$ python -q
>>> import numpy as np
>>> from numpy import linalg as LA
>>> np.set_printoptions(suppress=True, linewidth=120)
>>> A = np.load("layer9.npy")
>>> A.round(1)
array([[0.5, 0. , 0. , 0. , 0. , 0. , 0.5],
       [0. , 1. , 0. , 0. , 0. , 0. , 0. ],
       [0.2, 0.2, 0.2, 0. , 0. , 0. , 0.2],
       [0. , 0. , 0.2, 0.2, 0.2, 0.2, 0. ],
       [0. , 0. , 0.5, 0. , 0.5, 0. , 0. ],
       [0. , 0. , 0. , 0.5, 0. , 0.5, 0. ],
       [0. , 0. , 0. , 0. , 0. , 0. , 1. ]])
>>> np.round(LA.matrix_power(A, 2), 1)
array([[0.2, 0. , 0. , 0. , 0. , 0. , 0.8],
       [0. , 1. , 0. , 0. , 0. , 0. , 0. ],
       [0.2, 0.3, 0.1, 0. , 0. , 0. , 0.4],
       [0.1, 0.1, 0.2, 0.2, 0.2, 0.2, 0.1],
       [0.1, 0.1, 0.4, 0. , 0.2, 0. , 0.1],
       [0. , 0. , 0.1, 0.4, 0.1, 0.4, 0. ],
       [0. , 0. , 0. , 0. , 0. , 0. , 1. ]])
>>> A.sum(axis=1)
array([1., 1., 1., 1., 1., 1., 1.])
>>> p = np.eye(7)[3]
>>> for _ in range(4):
...     p = p @ A
...     print(p.round(1))
... 
[0.  0.  0.2 0.2 0.2 0.2 0. ]
[0.1 0.1 0.2 0.2 0.2 0.2 0.1]
[0.1 0.1 0.2 0.1 0.1 0.1 0.2]
[0.1 0.2 0.2 0.1 0.1 0.1 0.3]
>>> m1 = np.array([[2, 3, 4, 5, 6],
...     [7, 8, 9, 10, 11],
...     [12, 13, 14, 15, 16],
...     [17, 18, 19, 20, 21],
...     [22, 23, 24, 25, 26]])
>>> r = LA.matrix_rank(m1)
>>> r
np.int64(2)
>>> N = LA.svd(m1)[2][r:].T
>>> [int(LA.matrix_rank(m1[:, :j + 1])) for j in range(5)]
[1, 2, 2, 2, 2]
>>> [int(LA.matrix_rank(m1[:i])) for i in range(1, len(m1) + 1)]
[1, 2, 2, 2, 2]
>>> np.round(m1 @ LA.pinv(m1) @ m1, 1)
array([[ 2.,  3.,  4.,  5.,  6.],
       [ 7.,  8.,  9., 10., 11.],
       [12., 13., 14., 15., 16.],
       [17., 18., 19., 20., 21.],
       [22., 23., 24., 25., 26.]])
>>> LA.lstsq(m1[:-1].T, m1[-1])[2]
np.int32(2)
>>> np.abs(np.diag(LA.qr(m1)[1])) > 1e-9
array([ True,  True, False, False, False])
>>> round(np.trace(LA.pinv(m1) @ m1), 1)
np.float64(2.0)
>>> U, sigma, vt = LA.svd(m1)
>>> vecs = vt[:(sigma > 1e-8).sum()]
>>> rng = np.random.default_rng(28423)
>>> x0 = m1[1] + 5 * m1[0] + rng.integers(2) * np.eye(5)[4]
>>> x0
array([17., 23., 29., 35., 42.])
>>> round(LA.norm(x0 - vecs.T @ vecs @ x0), 1)
np.float64(0.6)
>>> LA.matrix_rank(np.vstack([m1, x0]))
np.int64(3)
>>> feats = np.loadtxt("case16.csv", delimiter=",")
>>> feats
array([[-6.,  8., -6.,  8.],
       [-9., -6., -9., -6.],
       [-6.,  8., -6.,  8.],
       [-9., -6., -9., -6.]])
>>> U, sigma, vt = LA.svd(feats, full_matrices=False)
>>> np.round(U.T @ U, 1) + 0
array([[1., 0., 0., 0.],
       [0., 1., 0., 0.],
       [0., 0., 1., 0.],
       [0., 0., 0., 1.]])
>>> np.round(U.T @ feats @ vt.T, 1) + 0
array([[21.8,  0. ,  0. ,  0. ],
       [ 0. , 19.8,  0. ,  0. ],
       [ 0. ,  0. ,  0. ,  0. ],
       [ 0. ,  0. ,  0. ,  0. ]])
>>> np.abs(np.diag(LA.qr(feats)[1])) > 1e-9
array([ True,  True, False, False])
>>> np.round(feats @ LA.pinv(feats) @ feats, 1)
array([[-6.,  8., -6.,  8.],
       [-9., -6., -9., -6.],
       [-6.,  8., -6.,  8.],
       [-9., -6., -9., -6.]])
>>> np.unique(feats.round(6), axis=0).shape
(2, 4)
>>> np.allclose(feats[:-1].T @ LA.lstsq(feats[:-1].T, feats[-1])[0], feats[-1])
True
>>> r = LA.matrix_rank(feats)
>>> r
np.int64(2)
>>> N = LA.svd(feats)[2][r:].T
>>> N.shape
(4, 2)
>>> round(float(LA.det(feats.T)), 1)
0.0
>>> np.einsum("ij,ji->", feats, feats)
np.float64(-288.0)
>>> np.kron(np.eye(2, dtype=int), feats)
array([[-6.,  8., -6.,  8., -0.,  0., -0.,  0.],
       [-9., -6., -9., -6., -0., -0., -0., -0.],
       [-6.,  8., -6.,  8., -0.,  0., -0.,  0.],
       [-9., -6., -9., -6., -0., -0., -0., -0.],
       [-0.,  0., -0.,  0., -6.,  8., -6.,  8.],
       [-0., -0., -0., -0., -9., -6., -9., -6.],
       [-0.,  0., -0.,  0., -6.,  8., -6.,  8.],
       [-0., -0., -0., -0., -9., -6., -9., -6.]])
>>> data = np.load("x.npy")
>>> data
array([[-0.7, -0.2,  0.7,  0.1,  0.8, -0.6, -0.9],
       [-1.7,  0.2, -1.4,  0.6,  0.5, -0.7,  0.9],
       [-0.8, -0.2, -2.9, -0.7,  1.3,  0.9,  1.7],
       [ 0.7,  0.2, -2. , -2.8,  0.6,  0.2, -0.8],
       [-0.6,  1.2, -0.5,  0.6,  0.8,  0.9,  0.3],
       [ 1.2, -0.1,  0.2,  0.9, -1.1,  0.1, -0.7],
       [ 1.2, -0.2, -1.1,  0.3, -0.1, -0.3,  0.5]])
>>> r0, v = data[3], data[0]
>>> np.round(r0 @ r0, 1)
np.float64(13.4)
>>> p = (r0 @ v) / (r0 @ r0) * r0
>>> np.round(v - p, 1)
array([-0.6, -0.2,  0.5, -0.1,  0.9, -0.6, -1. ])
>>> LA.matrix_rank(np.outer(r0, v))
np.int64(1)
>>> round(float(LA.norm(r0 + v) ** 2 + LA.norm(r0 - v) ** 2), 1)
32.5
